% ipython --no-banner

In [1]: import numpy as np

In [2]: from numpy import linalg as LA

In [3]: np.set_printoptions(suppress=True, linewidth=200)

In [4]: Y = np.array([[-1, -1, 0, 2, -1, 1, 2, 1],
   ...:     [1, 2, 2, 3, -2, 2, 0, -1],
   ...:     [1, -1, 2, 1, 2, 2, 1, -3]])

In [5]: K = Y.T @ Y

In [6]: K
Out[6]: 
array([[ 3,  2,  4,  2,  1,  3, -1, -5],
       [ 2,  6,  2,  3, -5,  1, -3,  0],
       [ 4,  2,  8,  8,  0,  8,  2, -8],
       [ 2,  3,  8, 14, -6, 10,  5, -4],
       [ 1, -5,  0, -6,  9, -1,  0, -5],
       [ 3,  1,  8, 10, -1,  9,  4, -7],
       [-1, -3,  2,  5,  0,  4,  5, -1],
       [-5,  0, -8, -4, -5, -7, -1, 11]])

In [7]: u = np.array([-1, 1, 5])

In [8]: np.polyval(u, K[0])
Out[8]: array([ -1,   3,  -7,   3,   5,  -1,   3, -25])

In [9]: J = np.loadtxt("case3.csv", delimiter=",")

In [10]: J
Out[10]: 
array([[  9.,  -1.,  -1.,   3.,   3.,  -3.,   7.],
       [  3.,  -1.,  -3.,  10.,  11.,  -2.,  13.],
       [  8.,   8.,   4.,  17.,  11.,  -3.,  21.],
       [  8.,   4.,   6.,  22.,  16., -11.,  15.],
       [ 10.,   3.,   0.,  31.,  14.,  -8.,  17.],
       [ 11.,  11.,   4.,  33.,  13.,  -9.,  24.],
       [  2.,  17.,  12.,  38.,   6.,  -4.,  19.],
       [  9.,   8.,   3.,  42.,   6., -12.,  21.],
       [ 18.,  -1.,  -5.,  35.,   5.,  -4.,  12.],
       [ 18.,   0.,  -9.,  35.,   0.,  -8.,   4.],
       [ 12.,   2., -15.,  43.,  -1., -14.,   2.],
       [  9.,   6.,  -9.,  36.,  -8., -13.,  -4.],
       [ 13.,   6.,  -8.,  29.,  -5., -16., -11.],
       [  5.,   5., -11.,  31.,  -3., -10., -12.],
       [ 14.,   2., -16.,  22.,   3.,  -5., -20.],
       [ 22.,   5., -21.,  15.,   9.,   4., -11.]])

In [11]: t3 = np.stack([J, -3 * J, J[::-1]])

In [12]: (t3 @ J.T).shape
Out[12]: (3, 16, 16)

In [13]: np.einsum("bij,cij->bc", t3, t3)
Out[13]: 
array([[ 24703., -74109.,  14744.],
       [-74109., 222327., -44232.],
       [ 14744., -44232.,  24703.]])

In [14]: t3.sum(axis=0)
Out[14]: 
array([[  4.,   7., -19.,   9.,   3.,  10., -25.],
       [  8.,   4., -10.,   2., -19.,  -1., -46.],
       [-11., -11., -19.,  -3., -25.,  -4., -54.],
       [ -3.,  -2., -20., -15., -37.,   6., -41.],
       [-11.,   0.,  -9., -26., -36.,   3., -38.],
       [-10., -20., -23., -23., -27.,   4., -46.],
       [ 14., -34., -33., -41., -12.,   0., -34.],
       [  0., -17., -11., -49.,  -7.,  20., -30.],
       [-27.,  10.,  13., -28.,  -4.,  -4.,  -3.],
       [-34.,  17.,  30., -32.,   6.,  12.,  11.],
       [-13.,   7.,  34., -53.,  15.,  19.,  20.],
       [ -8.,  -9.,  18., -41.,  30.,  18.,  25.],
       [-18.,  -8.,  22., -36.,  26.,  21.,  37.],
       [ -2.,  -2.,  26., -45.,  17.,  17.,  45.],
       [-25.,  -5.,  29., -34.,   5.,   8.,  53.],
       [-35., -11.,  41., -27., -15., -11.,  29.]])

In [15]: rng = np.random.default_rng(2428)

In [16]: Y = J + rng.integers(-2, 3, (16, 1)) @ rng.integers(-2, 3, (1, 7))

In [17]: Y
Out[17]: 
array([[  9.,  -1.,  -1.,   3.,   3.,  -3.,   7.],
       [  1.,  -5.,  -5.,  14.,   7.,  -4.,  15.],
       [  6.,   4.,   2.,  21.,   7.,  -5.,  23.],
       [ 10.,   8.,   8.,  18.,  20.,  -9.,  13.],
       [ 10.,   3.,   0.,  31.,  14.,  -8.,  17.],
       [ 13.,  15.,   6.,  29.,  17.,  -7.,  22.],
       [  1.,  15.,  11.,  40.,   4.,  -5.,  20.],
       [ 11.,  12.,   5.,  38.,  10., -10.,  19.],
       [ 16.,  -5.,  -7.,  39.,   1.,  -6.,  14.],
       [ 17.,  -2., -10.,  37.,  -2.,  -9.,   5.],
       [ 10.,  -2., -17.,  47.,  -5., -16.,   4.],
       [ 10.,   8.,  -8.,  34.,  -6., -12.,  -5.],
       [ 14.,   8.,  -7.,  27.,  -3., -15., -12.],
       [  6.,   7., -10.,  29.,  -1.,  -9., -13.],
       [ 16.,   6., -14.,  18.,   7.,  -3., -22.],
       [ 24.,   9., -19.,  11.,  13.,   6., -13.]])

In [18]: Y - J
Out[18]: 
array([[ 0.,  0.,  0.,  0.,  0.,  0.,  0.],
       [-2., -4., -2.,  4., -4., -2.,  2.],
       [-2., -4., -2.,  4., -4., -2.,  2.],
       [ 2.,  4.,  2., -4.,  4.,  2., -2.],
       [ 0.,  0.,  0.,  0.,  0.,  0.,  0.],
       [ 2.,  4.,  2., -4.,  4.,  2., -2.],
       [-1., -2., -1.,  2., -2., -1.,  1.],
       [ 2.,  4.,  2., -4.,  4.,  2., -2.],
       [-2., -4., -2.,  4., -4., -2.,  2.],
       [-1., -2., -1.,  2., -2., -1.,  1.],
       [-2., -4., -2.,  4., -4., -2.,  2.],
       [ 1.,  2.,  1., -2.,  2.,  1., -1.],
       [ 1.,  2.,  1., -2.,  2.,  1., -1.],
       [ 1.,  2.,  1., -2.,  2.,  1., -1.],
       [ 2.,  4.,  2., -4.,  4.,  2., -2.],
       [ 2.,  4.,  2., -4.,  4.,  2., -2.]])
